>>> import numpy as np
>>> import numpy.linalg as la
>>> np.set_printoptions(suppress=True, linewidth=100)
>>> def rd(a):
...     return np.round(a, 2) + 0
... 
>>> W0 = np.array([[1, -3, 9, -27], [1, -2, 4, -8], [1, -1, 1, -1], [1, 0, 0, 0]])
>>> # row 0 dominates
>>> B = la.inv(W0)
>>> rd(W0 @ B)
array([[1., 0., 0., 0.],
       [0., 1., 0., 0.],
       [0., 0., 1., 0.],
       [0., 0., 0., 1.]])
>>> rd(la.det(W0) * la.det(B))
np.float64(1.0)
>>> rd(la.inv(B))
array([[  1.,  -3.,   9., -27.],
       [  1.,  -2.,   4.,  -8.],
       [  1.,  -1.,   1.,  -1.],
       [  1.,   0.,   0.,   0.]])
>>> rd(la.det(W0) * B)
array([[  0.,   0.,   0.,  12.],
       [ -4.,  18., -36.,  22.],
       [ -6.,  24., -30.,  12.],
       [ -2.,   6.,  -6.,   2.]])
>>> rd(la.cond(W0))
np.float64(154.46)
>>> ang = np.radians(60)
>>> Rm = np.eye(4)
>>> Rm[3, 3] = Rm[2, 2] = np.cos(ang)
>>> Rm[3, 2], Rm[2, 3] = -np.sin(ang), np.sin(ang)
>>> rd(Rm)
array([[ 1.  ,  0.  ,  0.  ,  0.  ],
       [ 0.  ,  1.  ,  0.  ,  0.  ],
       [ 0.  ,  0.  ,  0.5 ,  0.87],
       [ 0.  ,  0.  , -0.87,  0.5 ]])
>>> B = W0 @ Rm.T
>>> rd(B)
array([[  1.  ,  -3.  , -18.88, -21.29],
       [  1.  ,  -2.  ,  -4.93,  -7.46],
       [  1.  ,  -1.  ,  -0.37,  -1.37],
       [  1.  ,   0.  ,   0.  ,   0.  ]])
>>> np.allclose(la.norm(W0, axis=1), la.norm(B, axis=1))
True
>>> np.allclose(W0 @ W0.T, B @ B.T)
True
>>> def softmax(z):
...     e = np.exp(z - z.max(axis=-1, keepdims=True))
...     return e / e.sum(axis=-1, keepdims=True)
... 
>>> rd(softmax(W0[2]))
array([0.44, 0.06, 0.44, 0.06])
>>> rd(softmax(W0).sum(axis=1))
array([1., 1., 1., 1.])
>>> rd(softmax(W0[2] + -1))
array([0.44, 0.06, 0.44, 0.06])
>>> S = W0 @ W0.T / np.sqrt(4)
>>> rd(softmax(S))
array([[1.  , 0.  , 0.  , 0.  ],
       [1.  , 0.  , 0.  , 0.  ],
       [1.  , 0.  , 0.  , 0.  ],
       [0.25, 0.25, 0.25, 0.25]])
>>> rd(softmax(S + np.triu(np.full(S.shape, -np.inf), 1)))
array([[1.  , 0.  , 0.  , 0.  ],
       [1.  , 0.  , 0.  , 0.  ],
       [1.  , 0.  , 0.  , 0.  ],
       [0.25, 0.25, 0.25, 0.25]])
>>> rd(la.det(W0))
np.float64(12.0)
>>> rd(np.sort(np.abs(la.eigvals(W0))))
array([0.74, 0.74, 4.66, 4.66])
>>> (W0 + W0.T) / 2
array([[  1. ,  -1. ,   5. , -13. ],
       [ -1. ,  -2. ,   1.5,  -4. ],
       [  5. ,   1.5,   1. ,  -0.5],
       [-13. ,  -4. ,  -0.5,   0. ]])
>>> (W0 - W0.T) / 2
array([[  0. ,  -2. ,   4. , -14. ],
       [  2. ,   0. ,   2.5,  -4. ],
       [ -4. ,  -2.5,   0. ,  -0.5],
       [ 14. ,   4. ,   0.5,   0. ]])
>>> np.allclose(W0 @ W0.T, W0.T @ W0)
False
>>> W0 @ W0
array([[-20,  -6,   6, -12],
       [ -5,  -3,   5, -15],
       [  0,  -2,   6, -20],
       [  1,  -3,   9, -27]])
>>> la.matrix_power(W0, 4)
array([[ 418,  162, -222,  534],
       [ 100,   74, -150,  410],
       [ -10,   54, -154,  450],
       [ -32,   66, -198,  582]])
>>> np.trace(W0)
np.int64(0)
>>> np.allclose(W0, W0.T)
False
>>> rd(np.abs(la.eigvals(W0)).max())
np.float64(4.66)
>>> U, s, Vh = la.svd(W0)
>>> np.argmax(s[:-1] / (s[1:] + 1e-6)) + 1
np.int64(1)
>>> B = U[:, :1] @ np.diag(s[:1]) @ Vh[:1]
>>> rd(np.abs(W0 - B).max())
np.float64(1.03)
>>> la.matrix_rank(B)
np.int64(1)
>>> M = np.loadtxt("test19.csv", delimiter=",")
>>> M
array([[-3.,  0.,  3., -3.],
       [ 0., -3.,  0.,  3.],
       [ 3.,  0., -3.,  0.],
       [-3.,  3.,  0., -3.]])
>>> # symmetric
>>> U, s, Vh = la.svd(M, full_matrices=False)
>>> rd(np.abs(Vh[0]))
array([0.6 , 0.37, 0.37, 0.6 ])
>>> np.abs(U[:, 0]).round(6).argmax()
np.int64(0)
>>> np.allclose(U * s @ Vh, M)
True
>>> rd(Vh @ Vh.T)
array([[1., 0., 0., 0.],
       [0., 1., 0., 0.],
       [0., 0., 1., 0.],
       [0., 0., 0., 1.]])
>>> rd(np.cumsum(s ** 2) / np.sum(s ** 2))
array([0.69, 0.95, 0.99, 1.  ])
>>> rd(U.T @ U)
array([[1., 0., 0., 0.],
       [0., 1., 0., 0.],
       [0., 0., 1., 0.],
       [0., 0., 0., 1.]])
>>> (s > 1e-8).sum()
np.int64(4)
>>> U.shape, s.shape, Vh.shape
((4, 4), (4,), (4, 4))
>>> Q, evecs = la.qr(M[:, :2])[0], la.qr(M[:, 2:])[0]
>>> s = la.svd(Q.T @ evecs, compute_uv=False)
>>> rd(np.degrees(np.arccos(s.clip(0, 1))))
array([26.57, 26.57])
>>> rd(s)
array([0.89, 0.89])
>>> (s > 0.9).sum()
np.int64(0)
>>> rng = np.random.default_rng(2196)
>>> z = rng.permutation(4)
>>> B = M[:, z] * rng.choice([-1, 1], 4)
>>> B
array([[-0.,  3.,  3.,  3.],
       [ 3.,  0., -3., -0.],
       [-0., -3., -0., -3.],
       [-3.,  0.,  3.,  3.]])
>>> U, _, Vh = la.svd(M.T @ B)
>>> z
array([1, 2, 3, 0])
>>> rd(np.sort(np.abs(la.eigvals(B))))
array([1.61, 3.46, 3.82, 3.82])
>>> rd(la.matrix_power(B, 4))
array([[   0., -162.,  -81., -162.],
       [-162.,    0.,  162.,   81.],
       [  81.,  162.,    0.,   81.],
       [  81.,  -81., -162., -243.]])
>>> np.allclose(B @ B.T, B.T @ B)
False
>>> (B - B.T) / 2
array([[ 0. ,  0. ,  1.5,  3. ],
       [ 0. ,  0. ,  0. , -0. ],
       [-1.5,  0. ,  0. , -3. ],
       [-3. ,  0. ,  3. ,  0. ]])
>>> np.allclose(B, B.T)
False
>>> (B + B.T) / 2
array([[-0. ,  3. ,  1.5,  0. ],
       [ 3. ,  0. , -3. ,  0. ],
       [ 1.5, -3. , -0. ,  0. ],
       [ 0. ,  0. ,  0. ,  3. ]])
>>> f = np.array([1, 1, 2, 0])
>>> K = f[np.abs(np.subtract.outer(np.arange(4), np.arange(4)))]
>>> K
array([[1, 1, 2, 0],
       [1, 1, 1, 2],
       [2, 1, 1, 1],
       [0, 2, 1, 1]])
>>> w, evecs = la.eig(K)
>>> rd(np.sort(la.eigvals(K @ K)))
array([ 0.38,  2.38,  2.62, 20.62])
>>> rd(np.sort(la.eigvals(la.inv(K))))
array([-1.62, -0.65,  0.22,  0.62])
>>> rd(w)
array([ 4.54,  1.62, -1.54, -0.62])
>>> proj = np.triu(np.array([[1, 0, 0, 0], [2, 0, 2, 1], [1, 0, 0, 2], [1, 2, 1, 1]]), 1) + np.eye(4)
>>> B = proj @ K @ la.inv(proj)
>>> proj @ K - K @ proj
array([[ 0.,  0., -2., -5.],
       [ 4.,  4.,  1.,  0.],
       [ 0.,  4.,  0., -1.],
       [ 0.,  0., -4., -4.]])
>>> la.matrix_rank(B)
np.int64(4)
>>> x0 = np.array([1, -1, -1, -3])
>>> y = W0 @ x0
>>> beta, lr = np.zeros(4), 1 / la.norm(W0, 2) ** 2
>>> for i in range(15):
...     beta -= lr * W0.T @ (W0 @ beta - y)
...     if i % 5 == 0: print(i, round(la.norm(W0 @ beta - y), 2))
... 
0 1.39
5 1.38
10 1.37
>>> rd(la.cond(W0))
np.float64(154.46)
>>> rd(beta)
array([ 0.12, -0.29,  0.85, -2.48])
>>> w, evecs = la.eigh(K)
>>> rd(evecs @ np.diag(w) @ evecs.T)
array([[1., 1., 2., 0.],
       [1., 1., 1., 2.],
       [2., 1., 1., 1.],
       [0., 2., 1., 1.]])
>>> rd(w)
array([-1.54, -0.62,  1.62,  4.54])
>>> (w > 1e-8).sum(), (w < -1e-8).sum()
(np.int64(2), np.int64(2))
>>> rd(la.eigvalsh(K @ K))
array([ 0.38,  2.38,  2.62, 20.62])
>>> rd(evecs.T @ evecs)
array([[1., 0., 0., 0.],
       [0., 1., 0., 0.],
       [0., 0., 1., 0.],
       [0., 0., 0., 1.]])
>>> rd(np.abs(evecs[:, -1]))
array([0.46, 0.54, 0.54, 0.46])
>>> x0 = np.array([2, 1, -3, 0])
>>> K @ np.eye(4)[1]
array([1., 1., 1., 2.])
>>> (K * x0).sum(axis=1)
array([-3,  0,  2, -1])
>>> K @ x0
array([-3,  0,  2, -1])
>>> K * x0
array([[ 2,  1, -6,  0],
       [ 2,  1, -3,  0],
       [ 4,  1, -3,  0],
       [ 0,  2, -3,  0]])
>>> la.norm(K @ x0) <= la.norm(K, 2) * la.norm(x0) + 1e-9
np.True_
>>> J = np.vander(np.arange(4) - 2, 4, increasing=True)
>>> J
array([[ 1, -2,  4, -8],
       [ 1, -1,  1, -1],
       [ 1,  0,  0,  0],
       [ 1,  1,  1,  1]])
>>> rd(np.abs(la.eigvals(J)).max())
np.float64(3.43)
>>> np.trace(J)
np.int64(1)
>>> np.allclose(J, J.T)
False
>>> rd(np.sort(np.abs(la.eigvals(J))))
array([0.71, 1.44, 3.43, 3.43])
>>> rd(la.det(J))
np.float64(12.0)
>>> U, s, Vh = la.svd(J, full_matrices=False)
>>> rd(s / s[0])
array([1.  , 0.23, 0.12, 0.06])
>>> rd(s)
array([9.38, 2.11, 1.12, 0.54])
>>> rd(Vh @ Vh.T)
array([[1., 0., 0., 0.],
       [0., 1., 0., 0.],
       [0., 0., 1., 0.],
       [0., 0., 0., 1.]])
>>> U.shape, s.shape, Vh.shape
((4, 4), (4,), (4, 4))
>>> rd(np.sqrt((s ** 2).sum())), rd(la.norm(J))
(np.float64(9.7), np.float64(9.7))
>>> np.allclose(U * s @ Vh, J)
True
>>> (s > 1e-8).sum()
np.int64(4)
>>> Q, Rm = la.qr(J)
>>> rd(Q @ Rm)
array([[ 1., -2.,  4., -8.],
       [ 1., -1.,  1., -1.],
       [ 1.,  0.,  0.,  0.],
       [ 1.,  1.,  1.,  1.]])
>>> rd(np.abs(np.diag(Rm)))
array([2.  , 2.24, 2.  , 1.34])
>>> rd(Rm)
array([[-2.  ,  1.  , -3.  ,  4.  ],
       [ 0.  ,  2.24, -2.24,  6.26],
       [ 0.  ,  0.  ,  2.  , -3.  ],
       [ 0.  ,  0.  ,  0.  ,  1.34]])
>>> E = np.array([[0, 1, 0, 0], [1, 0, 0, 0], [0, 0, 0, 1], [0, 0, 1, 0]])
>>> E.reshape(2, -1)
array([[0, 1, 0, 0, 1, 0, 0, 0],
       [0, 0, 0, 1, 0, 0, 1, 0]])
>>> E.reshape(-1, 2)
array([[0, 1],
       [0, 0],
       [1, 0],
       [0, 0],
       [0, 0],
       [0, 1],
       [0, 0],
       [1, 0]])
>>> E.ravel(order="F")
array([0, 1, 0, 0, 1, 0, 0, 0, 0, 0, 0, 1, 0, 0, 1, 0])
>>> t3 = E.reshape(4, 2, -1)
>>> t3.shape
(4, 2, 2)
>>> t3.transpose(1, 0, 2)
array([[[0, 1],
        [1, 0],
        [0, 0],
        [0, 0]],

       [[0, 0],
        [0, 0],
        [0, 1],
        [1, 0]]])
>>> np.einsum("ihd,jhd->hij", t3, t3).shape
(2, 4, 4)
>>> x0 = np.array([-1, -8, 6, -2])
>>> E.T @ (E @ x0)
array([-1, -8,  6, -2])
>>> rd(la.inv(E))
array([[0., 1., 0., 0.],
       [1., 0., 0., 0.],
       [0., 0., 0., 1.],
       [0., 0., 1., 0.]])
>>> [p for p in range(1, 25) if np.allclose(la.matrix_power(E, p), np.eye(4))]
[2, 4, 6, 8, 10, 12, 14, 16, 18, 20, 22, 24]
>>> (E - E.T) / 2
array([[0., 0., 0., 0.],
       [0., 0., 0., 0.],
       [0., 0., 0., 0.],
       [0., 0., 0., 0.]])
>>> rd(np.sort(np.abs(la.eigvals(E))))
array([1., 1., 1., 1.])
>>> rd(la.det(E))
np.float64(1.0)
>>> X = np.load("mat.npy")
>>> X
array([[ 2.  ,  0.99,  0.  ],
       [ 2.  ,  1.01,  0.  ],
       [ 1.95,  1.01,  0.01],
       [ 1.98,  1.04,  0.03],
       [ 1.99,  1.01,  0.01],
       [ 1.99,  0.99,  0.  ],
       [ 2.01,  1.  ,  0.01],
       [ 2.  ,  1.01, -0.02],
       [ 2.  ,  0.96,  0.02],
       [ 2.  ,  1.  , -0.03],
       [ 2.  ,  0.96, -0.06],
       [ 2.02,  0.99,  1.02],
       [ 2.02,  1.02,  0.99],
       [ 1.98,  0.99,  1.  ],
       [ 1.99,  1.  ,  0.97],
       [ 2.03,  1.  ,  0.99],
       [ 2.  ,  1.04,  0.98],
       [ 1.98,  1.  ,  1.  ],
       [ 2.01,  0.99,  1.01],
       [ 1.95,  1.04,  0.99],
       [ 1.98,  0.99,  0.96],
       [ 2.  ,  1.01,  1.02]])
>>> rd(la.eigvalsh(K).min())
np.float64(-1.54)
>>> Xc = (X - X.mean(axis=0)) / X.std(axis=0)
>>> np.argwhere(np.abs(Xc) > 2)
array([[ 2,  0],
       [ 8,  1],
       [10,  1],
       [19,  0]])
>>> beta = la.lstsq(np.delete(Xc, 1, axis=1), Xc[:, 1])[0]
>>> rd(1 - np.var(Xc[:, 1] - np.delete(Xc, 1, axis=1) @ beta))
np.float64(0.14)
>>> Xc = X - X.mean(axis=0)
>>> U, s, Vh = la.svd(Xc, full_matrices=False)
>>> rd(Xc.mean(axis=0))
array([0., 0., 0.])
>>> Xc = X - X.mean(axis=0)
>>> evecs = la.svd(Xc)[2][:2]
>>> B = Xc - Xc @ evecs.T @ evecs
>>> rd(B.std(axis=0))
array([0.01, 0.01, 0.  ])
>>> rd(la.norm(B) / la.norm(Xc))
np.float64(0.03)
>>> rd(np.diag(evecs.T @ evecs))
array([0.42, 0.58, 1.  ])
>>> Z = np.array([[9, 7, 3], [2, 3, 5]])
>>> arr = np.repeat(Z, 11 // 2, axis=0)
>>> arr = arr + 0.02 * rng.normal(size=arr.shape)
>>> rd(arr)
array([[9.  , 7.  , 3.01],
       [8.98, 7.  , 3.02],
       [9.  , 6.99, 3.02],
       [8.99, 7.02, 3.01],
       [9.04, 7.02, 3.  ],
       [1.99, 3.01, 5.  ],
       [2.  , 3.02, 4.95],
       [1.99, 3.01, 4.99],
       [2.01, 3.02, 5.01],
       [1.99, 2.97, 4.98]])
>>> np.argsort(-la.norm(arr, axis=0).round(6), kind="stable")[:3]
array([0, 1, 2])
>>> la.cond(arr) > 100
np.True_
>>> [round(float(x), 2) for x in la.svd(arr, compute_uv=False)[:3]]
[28.52, 8.5, 0.04]
>>> round(np.log10(la.cond(arr)))
3
